$ python -q
>>> import numpy as np
>>> np.set_printoptions(precision=1, suppress=True, linewidth=140, sign=" ")
>>> rng = np.random.default_rng(93777)
>>> theta = rng.uniform(0, 2 * np.pi, 41)
>>> O, _ = np.linalg.qr(np.array([[-1.2, -0.4],
...     [0.1, 0.4],
...     [-0.7, -0.2],
...     [1.0, 0.6],
...     [0.7, 0.0],
...     [-0.1, 0.9]]))
>>> m1 = 10 * np.c_[np.cos(theta), np.sin(theta)] @ O.T
>>> m1.round(1) + 0
array([[-5.4,  2.3, -3. ,  5.9,  2. ,  4.2],
       [ 1.5, -3.5,  0.6, -3.7,  1.3, -8.4],
       [-1.8, -3.2, -1.4, -0.9,  3.2, -8.6],
       [-4.2, -2.3, -2.7,  1.6,  4.1, -7.1],
       [ 2.1, -3.4,  0.9, -4.1,  0.8, -8.1],
       [ 6.3, -1.2,  3.6, -5.7, -3.3, -1.1],
       [ 3.1,  2.8,  2.1, -0.3, -3.7,  8. ],
       [-1.7, -3.2, -1.3, -1. ,  3.1, -8.6],
       [-4. ,  3. , -2.1,  5.3,  0.6,  6.5],
       [ 6.5, -0.5,  3.8, -5.4, -3.8,  0.6],
       [ 5.4, -2.3,  3. , -5.9, -2. , -4.3],
       [ 5. , -2.6,  2.7, -5.7, -1.6, -5. ],
       [ 3.3, -3.2,  1.7, -4.9, -0.1, -7.2],
       [-2.4,  3.4, -1.1,  4.3, -0.6,  7.9],
       [ 5.4,  1.5,  3.3, -3.1, -4.4,  5.3],
       [ 6.5, -0.6,  3.8, -5.4, -3.7,  0.3],
       [-6.4,  0. , -3.8,  4.9,  4.1, -2. ],
       [ 6.4, -0.2,  3.8, -5.1, -4. ,  1.5],
       [ 5.9,  1. ,  3.6, -3.9, -4.4,  4.2],
       [-4. , -2.4, -2.6,  1.4,  4.1, -7.2],
       [-6.5,  0.7, -3.7,  5.5,  3.6,  0. ],
       [-2. ,  3.4, -0.9,  4. , -0.9,  8.1],
       [ 2.8,  2.9,  1.9, -0.1, -3.6,  8.2],
       [-6. ,  1.8, -3.4,  5.9,  2.6,  2.8],
       [-4. , -2.4, -2.6,  1.3,  4.1, -7.3],
       [ 5.6, -2.1,  3.1, -5.9, -2.2, -3.8],
       [-5.1,  2.5, -2.8,  5.8,  1.7,  4.8],
       [-1.9,  3.4, -0.8,  3.9, -1. ,  8.2],
       [-5.2, -1.7, -3.2,  2.8,  4.4, -5.8],
       [ 6.4, -1. ,  3.7, -5.7, -3.4, -0.7],
       [-0.7,  3.5, -0.1,  3. , -1.8,  8.7],
       [ 0.4, -3.5, -0.1, -2.9,  1.9, -8.7],
       [ 0.1,  3.4,  0.3,  2.5, -2.2,  8.8],
       [ 6.4, -1. ,  3.7, -5.6, -3.5, -0.5],
       [-3.5, -2.6, -2.3,  0.8,  3.9, -7.8],
       [ 2.4,  3. ,  1.7,  0.4, -3.4,  8.4],
       [-6. ,  1.8, -3.4,  5.9,  2.7,  2.8],
       [ 5.9,  0.9,  3.6, -3.9, -4.4,  4.1],
       [ 2.2,  3.1,  1.6,  0.6, -3.3,  8.5],
       [ 6.3, -1.2,  3.6, -5.8, -3.3, -1.2],
       [-0.3,  3.5,  0.1,  2.7, -2. ,  8.7]])
>>> out = m1 / np.sqrt((m1 ** 2).mean(axis=1, keepdims=True))
>>> out[2]
array([-0.4, -0.8, -0.3, -0.2,  0.8, -2.1])
>>> np.linalg.matrix_rank(m1 - m1.mean(axis=1, keepdims=True))
np.int64(2)
>>> np.linalg.norm(out, axis=1)
array([ 2.4,  2.4,  2.4,  2.4,  2.4,  2.4,  2.4,  2.4,  2.4,  2.4,  2.4,  2.4,  2.4,  2.4,  2.4,  2.4,  2.4,  2.4,  2.4,  2.4,  2.4,  2.4,
        2.4,  2.4,  2.4,  2.4,  2.4,  2.4,  2.4,  2.4,  2.4,  2.4,  2.4,  2.4,  2.4,  2.4,  2.4,  2.4,  2.4,  2.4,  2.4])
